$ ipython --no-banner

In [1]: import numpy as np

In [2]: import numpy.linalg as la

In [3]: np.set_printoptions(precision=3, suppress=True, linewidth=200)

In [4]: rd = lambda a: np.round(a, 3) + 0

In [5]: J = np.loadtxt("a.csv", delimiter=",")

In [6]: print(J)
[[0. 0. 0. 0. 1. 1. 1.]
 [0. 0. 1. 1. 0. 0. 0.]
 [0. 1. 0. 0. 1. 0. 0.]
 [0. 1. 0. 0. 0. 0. 0.]
 [1. 0. 1. 0. 0. 1. 0.]
 [1. 0. 0. 0. 1. 0. 0.]
 [1. 0. 0. 0. 0. 0. 0.]]

In [7]: print(J @ J)
[[3. 0. 1. 0. 1. 1. 0.]
 [0. 2. 0. 0. 1. 0. 0.]
 [1. 0. 2. 1. 0. 1. 0.]
 [0. 0. 1. 1. 0. 0. 0.]
 [1. 1. 0. 0. 3. 1. 1.]
 [1. 0. 1. 0. 1. 2. 1.]
 [0. 0. 0. 0. 1. 1. 1.]]

In [8]: J.inv()
---------------------------------------------------------------------------
AttributeError                            Traceback (most recent call last)
Cell In[8], line 1
----> 1 J.inv()

AttributeError: 'numpy.ndarray' object has no attribute 'inv'

In [9]: print(rd(np.abs(la.eigvals(J)).max()))
2.343

In [10]: print(np.allclose(J, J.T))
True

In [11]: data = np.loadtxt("block4.csv", delimiter=",")

In [12]: print(data)
[[1.    0.5   0.25  0.125]
 [0.5   1.    0.5   0.25 ]
 [0.25  0.5   1.    0.5  ]
 [0.125 0.25  0.5   1.   ]]

In [13]: out = data / la.norm(data, axis=1, keepdims=True)

In [14]: cov = out @ out.T

In [15]: print(rd(cov))
[[1.    0.803 0.564 0.376]
 [0.803 1.    0.8   0.564]
 [0.564 0.8   1.    0.803]
 [0.376 0.564 0.803 1.   ]]

In [16]: print((cov - 2 * np.eye(4)).round(6).argmax(axis=1))
[1 0 3 2]

In [17]: print(np.argwhere(np.triu(np.abs(cov) > 0.95, 1)))
[]
